$ python -q
>>> import numpy as np
>>> import numpy.linalg as la
>>> np.set_printoptions(suppress=True, linewidth=140)
>>> tidy = lambda a: np.round(a, 1) + 0
>>> W0 = np.load("sample13.npy")
>>> W0
array([[ 9,  0,  0,  0,  0,  0,  0,  0],
       [ 0,  0,  0,  0,  0,  0,  0,  0],
       [ 0,  0,  5,  0,  0,  0,  0,  0],
       [ 0,  0,  0, -4,  0,  0,  0,  0],
       [ 0,  0,  0,  0, -5,  0,  0,  0],
       [ 0,  0,  0,  0,  0,  3,  0,  0],
       [ 0,  0,  0,  0,  0,  0,  3,  0],
       [ 0,  0,  0,  0,  0,  0,  0, -2]])
>>> rk = la.matrix_rank(W0)
>>> rk
np.int64(7)
>>> null = la.svd(W0)[2][rk:].T
>>> print(null @ null.T)
[[0. 0. 0. 0. 0. 0. 0. 0.]
 [0. 1. 0. 0. 0. 0. 0. 0.]
 [0. 0. 0. 0. 0. 0. 0. 0.]
 [0. 0. 0. 0. 0. 0. 0. 0.]
 [0. 0. 0. 0. 0. 0. 0. 0.]
 [0. 0. 0. 0. 0. 0. 0. 0.]
 [0. 0. 0. 0. 0. 0. 0. 0.]
 [0. 0. 0. 0. 0. 0. 0. 0.]]
>>> la.matrix_rank(W0.T @ W0), la.matrix_rank(W0 @ W0.T)
(np.int64(7), np.int64(7))
>>> null[:, 0] / null[np.abs(null[:, 0]).round(6).argmax(), 0]
array([0., 1., 0., 0., 0., 0., 0., 0.])
>>> X = np.array([[1, 0, 0],
...     [0, 2, 1],
...     [0, 1, 2],
...     [3, 3, 1],
...     [0, 1, 3],
...     [2, 0, 3],
...     [2, 0, 2],
...     [3, 1, 2]])
>>> X[-1] = X[0] + -2 * X[1]
>>> X
array([[ 1,  0,  0],
       [ 0,  2,  1],
       [ 0,  1,  2],
       [ 3,  3,  1],
       [ 0,  1,  3],
       [ 2,  0,  3],
       [ 2,  0,  2],
       [ 1, -4, -2]])
>>> B = np.c_[X[:, :2] @ np.array([[-2, 3], [1, -2]]), np.array([-1, -2, -2, 1, 0, 3, 2, -2])]
>>> B
array([[-2,  3, -1],
       [ 2, -4, -2],
       [ 1, -2, -2],
       [-3,  3,  1],
       [ 1, -2,  0],
       [-4,  6,  3],
       [-4,  6,  2],
       [-6, 11, -2]])
>>> tidy(la.norm(B - X @ la.lstsq(X, B)[0], axis=0))
array([0. , 0. , 4.5])
>>> la.matrix_rank(np.c_[X, B])
np.int64(4)
